% python3 -q
>>> import numpy as np
>>> from numpy import linalg as LA
>>> np.set_printoptions(precision=2, suppress=True, linewidth=140)
>>> M = np.load("w.npy")
>>> print(M)
[[4 3 6 5 3 2 5 6 4]
 [3 4 4 4 3 4 4 4 1]
 [6 4 2 5 2 1 0 4 4]
 [5 4 5 6 2 4 1 3 4]
 [3 3 2 2 4 6 2 5 2]
 [2 4 1 4 6 0 4 0 1]
 [5 4 0 1 2 4 6 4 4]
 [6 4 4 3 5 0 4 6 4]
 [4 1 4 4 2 1 4 4 4]]
>>> print(np.all(LA.eigvalsh(M) > 0))
False
>>> print([round(float(LA.det(M[:i, :i])), 2) + 0 for i in range(1, 10)])
[4.0, 7.0, -50.0, -27.0, 0.0, 1323.0, 5080.0, -82988.0, 293944.0]
>>> vals, evecs = LA.eigvalsh(M)
Traceback (most recent call last):
  File "<python-input-7>", line 1, in <module>
    vals, evecs = LA.eigvalsh(M)
    ^^^^^^^^^^^
ValueError: too many values to unpack (expected 2)
>>> vals, evecs = LA.eigh(M)
>>> print(np.round(evecs.T @ M @ evecs, 2) + 0)
[[-6.66  0.    0.    0.    0.    0.    0.    0.    0.  ]
 [ 0.   -5.29  0.    0.    0.    0.    0.    0.    0.  ]
 [ 0.    0.   -1.28  0.    0.    0.    0.    0.    0.  ]
 [ 0.    0.    0.   -0.7   0.    0.    0.    0.    0.  ]
 [ 0.    0.    0.    0.    1.98  0.    0.    0.    0.  ]
 [ 0.    0.    0.    0.    0.    3.66  0.    0.    0.  ]
 [ 0.    0.    0.    0.    0.    0.    5.79  0.    0.  ]
 [ 0.    0.    0.    0.    0.    0.    0.    7.12  0.  ]
 [ 0.    0.    0.    0.    0.    0.    0.    0.   31.37]]
>>> print(np.unique(vals.round(6) + 0, return_counts=True)[1])
[1 1 1 1 1 1 1 1 1]
>>> print(vals.sum(), np.trace(M))
36.0 36
>>> print((vals > 1e-8).sum(), (vals < -1e-8).sum())
5 4
>>> print(np.round(evecs @ np.diag(vals) @ evecs.T, 2) + 0)
[[4. 3. 6. 5. 3. 2. 5. 6. 4.]
 [3. 4. 4. 4. 3. 4. 4. 4. 1.]
 [6. 4. 2. 5. 2. 1. 0. 4. 4.]
 [5. 4. 5. 6. 2. 4. 1. 3. 4.]
 [3. 3. 2. 2. 4. 6. 2. 5. 2.]
 [2. 4. 1. 4. 6. 0. 4. 0. 1.]
 [5. 4. 0. 1. 2. 4. 6. 4. 4.]
 [6. 4. 4. 3. 5. 0. 4. 6. 4.]
 [4. 1. 4. 4. 2. 1. 4. 4. 4.]]
